% python3 -q
>>> import numpy as np
>>> np.set_printoptions(precision=2, suppress=True, linewidth=160)
>>> def tidy(a):
...     return np.round(a, 2) + 0
... 
>>> X = np.load("test10.npy")
>>> X
array([[ 1,  1, -3,  1, -1, -1, -2],
       [-2,  1,  1, -3,  1, -1, -1],
       [-1, -2,  1,  1, -3,  1, -1],
       [-1, -1, -2,  1,  1, -3,  1],
       [ 1, -1, -1, -2,  1,  1, -3],
       [-3,  1, -1, -1, -2,  1,  1],
       [ 1, -3,  1, -1, -1, -2,  1]])
>>> A2 = np.array([[3, -5], [4, -3], [-5, 3], [5, 2], [-1, 3], [5, 1], [0, 5]])
>>> np.linalg.matrix_rank(X @ A2)
np.int64(2)
>>> np.einsum("ij->j", X)
array([-4, -4, -4, -4, -4, -4, -4])
>>> np.einsum("ik,kj->ji", X, A2)
array([[ 23, -28,  -3,  -8,  -2,   2, -28],
       [-29,   1,   3,   9, -20,   7,   5]])
>>> A2 @ X
Traceback (most recent call last):
  File "<python-input-9>", line 1, in <module>
    A2 @ X
    ~~~^~~
ValueError: matmul: Input operand 1 has a mismatch in its core dimension 0, with gufunc signature (n?,k),(k,m?)->(n?,m?) (size 7 is different from 2)
>>> A2.T @ X.T
array([[ 23, -28,  -3,  -8,  -2,   2, -28],
       [-29,   1,   3,   9, -20,   7,   5]])
>>> A2 = X / np.linalg.norm(X, axis=1, keepdims=True)
>>> C2 = A2 @ A2.T
>>> tidy(C2)
array([[ 1.  , -0.28, -0.06,  0.28,  0.28, -0.06, -0.28],
       [-0.28,  1.  , -0.28, -0.06,  0.28,  0.28, -0.06],
       [-0.06, -0.28,  1.  , -0.28, -0.06,  0.28,  0.28],
       [ 0.28, -0.06, -0.28,  1.  , -0.28, -0.06,  0.28],
       [ 0.28,  0.28, -0.06, -0.28,  1.  , -0.28, -0.06],
       [-0.06,  0.28,  0.28, -0.06, -0.28,  1.  , -0.28],
       [-0.28, -0.06,  0.28,  0.28, -0.06, -0.28,  1.  ]])
>>> tidy(np.linalg.norm(A2, axis=1))
array([1., 1., 1., 1., 1., 1., 1.])
>>> tidy(np.degrees(np.arccos(np.clip(C2[0, 5], -1, 1))))
np.float64(93.18)
>>> (C2 - 2 * np.eye(7)).round(6).argmax(axis=1)
array([3, 4, 5, 0, 0, 1, 2])
>>> np.argwhere(np.triu(np.abs(C2) > 0.95, 1))
array([], shape=(0, 2), dtype=int64)
>>> (np.abs(C2) > 0.9).astype(int)
array([[1, 0, 0, 0, 0, 0, 0],
       [0, 1, 0, 0, 0, 0, 0],
       [0, 0, 1, 0, 0, 0, 0],
       [0, 0, 0, 1, 0, 0, 0],
       [0, 0, 0, 0, 1, 0, 0],
       [0, 0, 0, 0, 0, 1, 0],
       [0, 0, 0, 0, 0, 0, 1]])
